% python3 -q
>>> import numpy as np
>>> np.set_printoptions(suppress=True, linewidth=160)
>>> rng = np.random.default_rng(4172)
>>> z = rng.integers(0, 3, 8)
>>> F = np.triu((z[:, None] == z) & (rng.random((8, 8)) < 0.8), 1).astype(int)
>>> F += F.T
>>> F
array([[0, 0, 0, 0, 0, 1, 1, 0],
       [0, 0, 0, 1, 0, 0, 0, 0],
       [0, 0, 0, 0, 0, 0, 0, 0],
       [0, 1, 0, 0, 0, 0, 0, 0],
       [0, 0, 0, 0, 0, 0, 0, 0],
       [1, 0, 0, 0, 0, 0, 1, 0],
       [1, 0, 0, 0, 0, 1, 0, 0],
       [0, 0, 0, 0, 0, 0, 0, 0]])
>>> z = rng.permutation(8)
>>> z
array([7, 4, 3, 0, 6, 2, 5, 1])
>>> A2 = F[z][:, z]
>>> np.trace(A2)
np.int64(0)
>>> A2
array([[0, 0, 0, 0, 0, 0, 0, 0],
       [0, 0, 0, 0, 0, 0, 0, 0],
       [0, 0, 0, 0, 0, 0, 0, 1],
       [0, 0, 0, 0, 1, 0, 1, 0],
       [0, 0, 0, 1, 0, 0, 1, 0],
       [0, 0, 0, 0, 0, 0, 0, 0],
       [0, 0, 0, 1, 1, 0, 0, 0],
       [0, 0, 1, 0, 0, 0, 0, 0]])
>>> np.allclose(A2, F)
False
>>> round(np.linalg.det(A2), 2), round(np.linalg.det(F[z]), 2)
(np.float64(0.0), np.float64(0.0))
>>> np.allclose(F[:-1].T @ np.linalg.lstsq(F[:-1].T, F[-1])[0], F[-1])
True
>>> np.abs(np.diag(np.linalg.qr(F)[1])) > 1e-9
array([ True,  True, False,  True, False,  True,  True, False])
>>> np.linalg.lstsq(F[:-1].T, F[-1])[2]
np.int32(5)
>>> F @ F
array([[2, 0, 0, 0, 0, 1, 1, 0],
       [0, 1, 0, 0, 0, 0, 0, 0],
       [0, 0, 0, 0, 0, 0, 0, 0],
       [0, 0, 0, 1, 0, 0, 0, 0],
       [0, 0, 0, 0, 0, 0, 0, 0],
       [1, 0, 0, 0, 0, 2, 1, 0],
       [1, 0, 0, 0, 0, 1, 2, 0],
       [0, 0, 0, 0, 0, 0, 0, 0]])
>>> np.trace(F @ F @ F) // 6
np.int64(1)
>>> low = np.diag(F.sum(axis=1)) - F
>>> np.linalg.matrix_rank(low)
np.int64(3)
>>> round(np.linalg.det(low[1:, 1:]))
0
>>> low
array([[ 2,  0,  0,  0,  0, -1, -1,  0],
       [ 0,  1,  0, -1,  0,  0,  0,  0],
       [ 0,  0,  0,  0,  0,  0,  0,  0],
       [ 0, -1,  0,  1,  0,  0,  0,  0],
       [ 0,  0,  0,  0,  0,  0,  0,  0],
       [-1,  0,  0,  0,  0,  2, -1,  0],
       [-1,  0,  0,  0,  0, -1,  2,  0],
       [ 0,  0,  0,  0,  0,  0,  0,  0]])
>>> [round(float(x), 2) for x in np.linalg.svd(F, compute_uv=False)[:3]]
[2.0, 1.0, 1.0]
>>> round(np.linalg.norm(F, 2) / np.linalg.norm(F), 2)
np.float64(0.71)
>>> np.linalg.matrix_rank(F, rtol=0.1)
np.int64(5)
>>> vals, V = np.linalg.eigh(F)
>>> x0 = np.array([1, 2, 2, 0, 2, 3, 2, 0])
>>> np.round(np.linalg.eigvalsh(F[1:, 1:]), 2)
array([-1., -1.,  0.,  0.,  0.,  1.,  1.])
>>> X = np.load("test13.npy")
>>> X
array([[1, 1, 1, 1],
       [3, 3, 3, 3],
       [1, 1, 1, 1],
       [3, 3, 3, 3]])
>>> A2 = X[0, 0] * X[1:] - np.outer(X[1:, 0], X[0])
>>> A2
array([[0, 0, 0, 0],
       [0, 0, 0, 0],
       [0, 0, 0, 0]])
>>> np.flatnonzero(~A2.round(6).any(axis=1))
array([0, 1, 2])
>>> X[:, 0] / X[0, 0]
array([1., 3., 1., 3.])
>>> Uu, s, VT = np.linalg.svd(X)
>>> np.argmax(s[:-1] / (s[1:] + 1e-6)) + 1
np.int64(1)
>>> s.round(2) + 0
array([8.94, 0.  , 0.  , 0.  ])
>>> A2 = Uu[:, :1] @ np.diag(s[:1]) @ VT[:1]
>>> np.linalg.matrix_rank(X, rtol=0.05)
np.int64(1)
>>> round(float(np.abs(X - A2).max()), 2)
0.0
>>> np.linalg.lstsq(X[:-1].T, X[-1])[2]
np.int32(1)
>>> np.allclose(X[:-1].T @ np.linalg.lstsq(X[:-1].T, X[-1])[0], X[-1])
True
>>> np.abs(np.diag(np.linalg.qr(X)[1])) > 1e-9
array([ True, False, False, False])
>>> np.unique(X.round(6), axis=0).shape
(2, 4)
>>> Uu, s, VT = np.linalg.svd(X)
>>> V = VT[:(s > 1e-8).sum()]
>>> x0 = X[3] + 5 * X[1] + rng.integers(2) * np.eye(4)[1]
>>> x0
array([18., 18., 18., 18.])
>>> np.round(V.T @ V, 2)
array([[0.25, 0.25, 0.25, 0.25],
       [0.25, 0.25, 0.25, 0.25],
       [0.25, 0.25, 0.25, 0.25],
       [0.25, 0.25, 0.25, 0.25]])
>>> round(np.linalg.norm(x0 - V.T @ V @ x0), 2)
np.float64(0.0)
>>> arr = np.loadtxt("out2.csv", delimiter=",")
>>> arr
array([[ 0., -2., -3.,  3.,  2.,  0.,  0., -1.,  0.,  1.,  2., -3., -2.,  0., -1.],
       [ 1.,  1., -1.,  3.,  3., -1.,  0., -3., -2.,  0.,  3., -2.,  3.,  2.,  3.],
       [ 0., -1.,  2., -1.,  1., -1., -2.,  1., -3., -2., -3.,  2., -1.,  2.,  0.],
       [ 3.,  3., -1.,  0.,  3.,  0.,  1.,  2., -3.,  3., -1.,  1.,  3.,  0.,  0.],
       [ 0.,  1., -2., -1.,  3., -3.,  2.,  3.,  3., -1., -3.,  1.,  3.,  6.,  3.],
       [ 3.,  0., -1., -3., -2., -1.,  1.,  1., -3.,  2.,  1.,  3.,  1.,  2.,  1.],
       [ 3., -3.,  0.,  0.,  1., -1., -3., -2.,  0., -3.,  3., -2., -1.,  2., -3.],
       [ 2., -2.,  2., -3.,  1., -3., -3.,  2.,  0.,  1.,  0.,  1., -3.,  6.,  1.]])
>>> def softmax(z):
...     e = np.exp(z - z.max(axis=-1, keepdims=True))
...     return e / e.sum(axis=-1, keepdims=True)
... 
>>> np.round(softmax(arr[6]), 2) + 0
array([0.37, 0.  , 0.02, 0.02, 0.05, 0.01, 0.  , 0.  , 0.02, 0.  , 0.37, 0.  , 0.01, 0.14, 0.  ])
>>> np.round(softmax(10 * arr[6]), 2) + 0
array([0.5, 0. , 0. , 0. , 0. , 0. , 0. , 0. , 0. , 0. , 0.5, 0. , 0. , 0. , 0. ])
>>> S = arr @ arr.T / np.sqrt(15)
>>> softmax(S).round(6).argmax(axis=1)
array([0, 1, 2, 3, 4, 5, 6, 7])
>>> np.round(softmax(S)[6] @ arr, 2) + 0
array([ 3., -3.,  0.,  0.,  1., -1., -3., -2.,  0., -3.,  3., -2., -1.,  2., -3.])
>>> np.round(np.linalg.norm(arr, axis=1), 2)
array([ 6.78,  8.37,  6.63,  7.87, 10.54,  7.42,  8.31,  9.59])
>>> round(np.linalg.norm(arr) ** 2 / np.linalg.norm(arr, 2) ** 2, 2)
np.float64(3.19)
>>> arr[7] @ arr[3]
np.float64(-3.0)
>>> round(np.linalg.norm(arr, "nuc"), 2)
np.float64(60.56)
>>> round(np.linalg.norm(arr, 2), 2)
np.float64(13.13)
>>> np.linalg.norm(arr, axis=1).argmax()
np.int64(4)
>>> round(np.linalg.norm(arr[7], 1), 2), round(float(np.linalg.norm(arr[7], np.inf)), 2)
(np.float64(30.0), 6.0)
>>> np.unravel_index(np.abs(arr).argmax(), arr.shape)
(np.int64(4), np.int64(13))
>>> np.linalg.matrix_rank(arr)
np.int64(8)
>>> arr.shape
(8, 15)
>>> arr.sum(axis=0)
array([ 12.,  -3.,  -4.,  -2.,  12., -10.,  -4.,   3.,  -8.,   1.,   2.,   1.,   3.,  20.,   4.])
>>> round(float(np.linalg.norm(arr)), 2)
23.43
>>> np.round(arr.mean(axis=0), 2)
array([ 1.5 , -0.38, -0.5 , -0.25,  1.5 , -1.25, -0.5 ,  0.38, -1.  ,  0.12,  0.25,  0.12,  0.38,  2.5 ,  0.5 ])
>>> arr[8]
Traceback (most recent call last):
  File "<python-input-72>", line 1, in <module>
    arr[8]
    ~~~^^^
IndexError: index 8 is out of bounds for axis 0 with size 8
>>> A2 = arr / np.sqrt((arr ** 2).mean(axis=1, keepdims=True))
>>> np.round(np.linalg.norm(A2, axis=1), 2)
array([3.87, 3.87, 3.87, 3.87, 3.87, 3.87, 3.87, 3.87])
>>> np.linalg.matrix_rank(arr - arr.mean(axis=1, keepdims=True))
np.int64(8)
>>> A2 = arr / np.linalg.norm(arr, axis=1, keepdims=True)
>>> gram = A2 @ A2.T
>>> gram[5].round(2) + 0
array([-0.38,  0.  ,  0.2 ,  0.46,  0.18,  1.  , -0.1 ,  0.39])
>>> (np.abs(gram) > 0.9).astype(int)
array([[1, 0, 0, 0, 0, 0, 0, 0],
       [0, 1, 0, 0, 0, 0, 0, 0],
       [0, 0, 1, 0, 0, 0, 0, 0],
       [0, 0, 0, 1, 0, 0, 0, 0],
       [0, 0, 0, 0, 1, 0, 0, 0],
       [0, 0, 0, 0, 0, 1, 0, 0],
       [0, 0, 0, 0, 0, 0, 1, 0],
       [0, 0, 0, 0, 0, 0, 0, 1]])
>>> round(float(np.degrees(np.arccos(np.clip(gram[5, 4], -1, 1)))), 2)
79.68
>>> theta = rng.uniform(0, 2 * np.pi, 41)
>>> q, _ = np.linalg.qr(np.array([[-0.4, 0.5],
...     [1.1, -0.7],
...     [-1.4, 0.7],
...     [-0.2, 0.3],
...     [1.2, 1.4],
...     [-1.7, -0.8],
...     [-0.7, 1.9],
...     [-0.7, -0.2],
...     [0.0, 0.3],
...     [0.2, 0.4],
...     [0.3, 1.0],
...     [0.6, -0.3],
...     [0.7, -2.9],
...     [0.4, 0.0]]))
>>> data = 5 * np.c_[np.cos(theta), np.sin(theta)] @ q.T
>>> data.round(2)
array([[ 0.76, -1.39,  1.58,  0.43,  0.74,  0.19,  2.41,  0.21,  0.31,  0.3 ,  0.86, -0.68, -3.45, -0.24],
       [ 0.39, -1.39,  1.86,  0.17, -2.55,  3.04,  0.19,  1.19, -0.14, -0.5 , -0.95, -0.8 ,  0.29, -0.63],
       [ 0.51, -1.59,  2.07,  0.24, -2.3 ,  2.95,  0.63,  1.18, -0.08, -0.43, -0.75, -0.89, -0.37, -0.64],
       [ 0.65, -1.01,  1.06,  0.39,  1.44, -0.66,  2.35, -0.12,  0.35,  0.44,  1.13, -0.45, -3.53, -0.07],
       [-0.61,  1.72, -2.2 , -0.3 ,  2.02, -2.78, -1.  , -1.14,  0.02,  0.35,  0.55,  0.94,  0.93,  0.64],
       [-0.14, -0.33,  0.62, -0.13, -2.67,  2.52, -1.35,  0.9 , -0.32, -0.62, -1.36, -0.27,  2.42, -0.39],
       [ 0.81, -1.68,  1.97,  0.45, -0.03,  1.03,  2.28,  0.53,  0.25,  0.13,  0.53, -0.85, -3.11, -0.4 ],
       [ 0.79, -1.53,  1.77,  0.44,  0.4 ,  0.57,  2.37,  0.36,  0.29,  0.23,  0.72, -0.76, -3.33, -0.31],
       [ 0.31, -1.25,  1.71,  0.13, -2.64,  3.05, -0.06,  1.18, -0.18, -0.54, -1.05, -0.73,  0.66, -0.61],
       [ 0.5 , -0.56,  0.48,  0.31,  2.02, -1.43,  2.12, -0.43,  0.36,  0.54,  1.3 , -0.2 , -3.34,  0.11],
       [ 0.46, -1.5 ,  1.98,  0.21, -2.43,  3.01,  0.42,  1.19, -0.11, -0.47, -0.84, -0.85, -0.06, -0.64],
       [ 0.34, -0.14, -0.05,  0.23,  2.4 , -2.01,  1.8 , -0.67,  0.35,  0.6 ,  1.37,  0.02, -2.98,  0.25],
       [-0.8 ,  1.82, -2.2 , -0.43,  0.73, -1.72, -2.  , -0.78, -0.17,  0.02, -0.2 ,  0.94,  2.58,  0.51],
       [-0.72,  1.21, -1.33, -0.41, -1.11,  0.24, -2.4 , -0.05, -0.34, -0.37, -1.01,  0.57,  3.52,  0.15],
       [-0.76,  1.39, -1.56, -0.43, -0.76, -0.17, -2.41, -0.2 , -0.31, -0.3 , -0.87,  0.67,  3.46,  0.24],
       [ 0.77, -1.42,  1.61,  0.44,  0.69,  0.25,  2.4 ,  0.24,  0.31,  0.29,  0.84, -0.69, -3.44, -0.25],
       [ 0.23, -1.1 ,  1.54,  0.08, -2.72,  3.02, -0.32,  1.15, -0.21, -0.57, -1.13, -0.66,  1.02, -0.58],
       [ 0.77, -1.4 ,  1.59,  0.43,  0.72,  0.21,  2.41,  0.22,  0.31,  0.29,  0.86, -0.68, -3.45, -0.25],
       [ 0.67, -1.79,  2.27,  0.34, -1.76,  2.6 ,  1.27,  1.08,  0.03, -0.28, -0.38, -0.97, -1.36, -0.63],
       [-0.66,  1.04, -1.1 , -0.39, -1.4 ,  0.59, -2.36,  0.09, -0.35, -0.43, -1.11,  0.47,  3.53,  0.08],
       [ 0.01,  0.62, -0.97,  0.05,  2.75, -2.77,  1.  , -1.01,  0.29,  0.62,  1.31,  0.42, -1.96,  0.47],
       [ 0.32, -0.09, -0.11,  0.22,  2.44, -2.07,  1.76, -0.7 ,  0.35,  0.6 ,  1.37,  0.05, -2.93,  0.27],
       [-0.7 ,  1.17, -1.27, -0.41, -1.18,  0.33, -2.4 , -0.01, -0.34, -0.39, -1.03,  0.54,  3.53,  0.14],
       [-0.68,  1.8 , -2.27, -0.35,  1.72, -2.57, -1.31, -1.07, -0.03,  0.27,  0.36,  0.97,  1.42,  0.63],
       [-0.64,  0.98, -1.02, -0.38, -1.49,  0.72, -2.34,  0.14, -0.35, -0.45, -1.14,  0.44,  3.52,  0.05],
       [ 0.8 , -1.58,  1.83,  0.45,  0.28,  0.7 ,  2.35,  0.41,  0.28,  0.2 ,  0.67, -0.79, -3.28, -0.34],
       [-0.75,  1.85, -2.29, -0.39,  1.31, -2.24, -1.65, -0.97, -0.1 ,  0.17,  0.12,  0.98,  1.97,  0.59],
       [ 0.67, -1.07,  1.14,  0.4 ,  1.35, -0.53,  2.37, -0.07,  0.35,  0.42,  1.09, -0.49, -3.53, -0.09],
       [ 0.77, -1.85,  2.28,  0.4 , -1.15,  2.11,  1.76,  0.92,  0.12, -0.13, -0.03, -0.98, -2.15, -0.57],
       [-0.8 ,  1.59, -1.85, -0.45, -0.24, -0.74, -2.34, -0.42, -0.27, -0.19, -0.65,  0.79,  3.26,  0.35],
       [ 0.69, -1.12,  1.2 ,  0.4 ,  1.27, -0.44,  2.38, -0.03,  0.34,  0.4 ,  1.06, -0.52, -3.53, -0.11],
       [-0.81,  1.82, -2.2 , -0.43,  0.7 , -1.69, -2.02, -0.77, -0.18,  0.02, -0.21,  0.94,  2.61,  0.51],
       [-0.52,  0.62, -0.56, -0.32, -1.95,  1.33, -2.16,  0.39, -0.36, -0.53, -1.28,  0.24,  3.38, -0.08],
       [ 0.57, -0.74,  0.71,  0.34,  1.81, -1.13,  2.23, -0.31,  0.36,  0.5 ,  1.24, -0.31, -3.44,  0.04],
       [ 0.53, -0.65,  0.59,  0.33,  1.92, -1.29,  2.18, -0.37,  0.36,  0.52,  1.27, -0.25, -3.39,  0.07],
       [-0.72,  1.22, -1.34, -0.41, -1.09,  0.22, -2.4 , -0.05, -0.34, -0.37, -1.  ,  0.57,  3.52,  0.16],
       [ 0.48, -1.54,  2.02,  0.23, -2.37,  2.98,  0.52,  1.19, -0.1 , -0.45, -0.8 , -0.87, -0.2 , -0.64],
       [ 0.77, -1.85,  2.27,  0.41, -1.11,  2.07,  1.78,  0.91,  0.13, -0.12, -0.01, -0.97, -2.2 , -0.57],
       [ 0.78, -1.85,  2.26,  0.41, -1.04,  2.01,  1.83,  0.88,  0.13, -0.1 ,  0.03, -0.97, -2.27, -0.56],
       [ 0.62, -0.91,  0.93,  0.37,  1.59, -0.84,  2.31, -0.19,  0.36,  0.46,  1.17, -0.4 , -3.51, -0.03],
       [-0.43,  0.37, -0.25, -0.28, -2.21,  1.69, -1.99,  0.54, -0.36, -0.57, -1.34,  0.11,  3.2 , -0.17]])
>>> # looks like rank 2
>>> gram = np.cov(data, rowvar=False)
>>> np.round(np.median(data, axis=0), 2)
array([ 0.39, -0.74,  0.71,  0.22, -0.03,  0.24,  0.63,  0.09,  0.02,  0.02, -0.01, -0.31, -0.37, -0.08])
>>> np.round(data.std(axis=0), 2)
array([0.62, 1.3 , 1.56, 0.35, 1.7 , 1.8 , 1.91, 0.71, 0.27, 0.41, 0.95, 0.67, 2.78, 0.4 ])
>>> np.round(np.polyfit(data[:, 4], data[:, 11], 1), 2)
array([ 0.11, -0.14])
>>> np.argwhere(np.triu(np.abs(np.corrcoef(data.T)) > 0.8, 1))
array([[ 0,  1],
       [ 0,  2],
       [ 0,  3],
       [ 0,  6],
       [ 0, 11],
       [ 0, 12],
       [ 1,  2],
       [ 1,  3],
       [ 1,  6],
       [ 1, 11],
       [ 1, 13],
       [ 2,  3],
       [ 2, 11],
       [ 2, 13],
       [ 3,  6],
       [ 3,  8],
       [ 3, 11],
       [ 3, 12],
       [ 4,  5],
       [ 4,  7],
       [ 4,  9],
       [ 4, 10],
       [ 5,  7],
       [ 5, 13],
       [ 6,  8],
       [ 6, 12],
       [ 7, 13],
       [ 8,  9],
       [ 8, 10],
       [ 8, 12],
       [ 9, 10],
       [10, 12],
       [11, 13]])
>>> np.argsort(-data.std(axis=0).round(6), kind="stable")
array([12,  6,  5,  4,  2,  1, 10,  7, 11,  0,  9, 13,  3,  8])
>>> gram.shape
(14, 14)
